In [1]: import numpy as np

In [2]: import numpy.linalg as la

In [3]: np.set_printoptions(precision=2, suppress=True, linewidth=200)

In [4]: J = np.loadtxt("case7.csv", delimiter=",")

In [5]: J
Out[5]: 
array([[ 0.61,  2.79, -5.98,  2.58,  0.79, -0.28],
       [-0.61,  3.09,  0.52,  4.1 , -0.99,  2.09],
       [-0.58,  0.78,  2.71, -0.77,  2.77, -1.53],
       [ 0.57, -1.76, -2.6 , -1.01,  1.62, -1.51],
       [-0.19, -4.3 ,  3.76, -2.03,  0.4 , -0.3 ],
       [-0.22, -4.29,  3.83, -2.  ,  0.41, -0.3 ],
       [-0.97,  1.12,  5.49,  1.1 , -2.99,  2.69],
       [ 1.19, -4.8 , -4.12, -2.62,  1.97, -2.41],
       [ 0.8 , -2.06, -3.49,  0.52, -1.39,  0.64],
       [ 1.  , -3.66, -2.8 , -1.73, -2.18,  0.28],
       [ 0.79, -0.79, -4.56, -2.61,  5.97, -4.79],
       [ 0.8 , -3.3 , -1.91, -3.2 ,  0.73, -1.8 ],
       [ 0.6 , -0.91, -1.69, -1.71, -2.2 ,  0.3 ],
       [-0.18, -2.1 ,  2.57,  0.37, -2.82,  2.09],
       [ 0.8 ,  0.09, -4.22, -0.21, -1.18,  0.01],
       [ 0.22, -0.12, -1.89,  0.28,  2.63, -1.48]])

In [6]: Uu, sig, Vt = la.svd(J, full_matrices=False)

In [7]: print(np.abs(Uu[:, 0]).round(6).argmax())
10

In [8]: print(round(np.sqrt((sig ** 2).sum()), 2), np.round(la.norm(J), 2))
23.14 23.14

In [9]: np.round(Uu.T @ Uu, 2) + 0
Out[9]: 
array([[1., 0., 0., 0., 0., 0.],
       [0., 1., 0., 0., 0., 0.],
       [0., 0., 1., 0., 0., 0.],
       [0., 0., 0., 1., 0., 0.],
       [0., 0., 0., 0., 1., 0.],
       [0., 0., 0., 0., 0., 1.]])

In [10]: Uu.shape, sig.shape, Vt.shape
Out[10]: ((16, 6), (6,), (6, 6))

In [11]: sig
Out[11]: array([16.41, 12.78,  9.55,  3.35,  0.07,  0.05])
